$ python3 -q
>>> import numpy as np
>>> np.set_printoptions(precision=2, suppress=True, linewidth=160, sign=" ")
>>> M = np.array([[-0.49, -0.1, 0.6, -0.2],
...     [1.5, -1.2, 0.0, 0.6],
...     [0.27, -0.8, 0.4, 0.1],
...     [2.14, 1.7, -0.5, 0.7],
...     [-3.65, 0.1, -0.7, -1.2],
...     [-2.65, 0.3, 0.1, -0.9],
...     [1.57, -0.4, -1.1, 0.5],
...     [-5.24, -0.7, 0.0, -1.7],
...     [-1.13, 0.3, -0.1, -0.3],
...     [-1.8, 0.4, -1.0, -0.6],
...     [-2.69, -0.4, -0.7, -0.9],
...     [3.59, 0.4, -0.2, 1.2]])
>>> print(M)
[[-0.49 -0.1   0.6  -0.2 ]
 [ 1.5  -1.2   0.    0.6 ]
 [ 0.27 -0.8   0.4   0.1 ]
 [ 2.14  1.7  -0.5   0.7 ]
 [-3.65  0.1  -0.7  -1.2 ]
 [-2.65  0.3   0.1  -0.9 ]
 [ 1.57 -0.4  -1.1   0.5 ]
 [-5.24 -0.7   0.   -1.7 ]
 [-1.13  0.3  -0.1  -0.3 ]
 [-1.8   0.4  -1.   -0.6 ]
 [-2.69 -0.4  -0.7  -0.9 ]
 [ 3.59  0.4  -0.2   1.2 ]]
>>> # column 0 is much longer than the rest
>>> W = np.array([[4, 1, 4, 3, -1, 0],
...     [5, 1, -2, -5, 0, -4],
...     [-2, -1, 3, -5, -4, 5],
...     [2, 5, 2, -5, 1, 1]])
>>> c = np.array([3, -1, 4, 1, 4, 5])
>>> H = np.maximum(M @ W + c, 0)
>>> print((H > 0).mean(axis=0))
[ 0.33  0.33  0.5   0.5   1.    0.75]
>>> print(np.linalg.matrix_rank(H))
6
>>> basis = np.array([[3, 1], [4, 3], [3, 1], [4, 4], [3, 3], [3, 3]])
>>> print(W @ basis)
[[ 37  20]
 [-19 -26]
 [-18 -19]
 [ 18   5]]
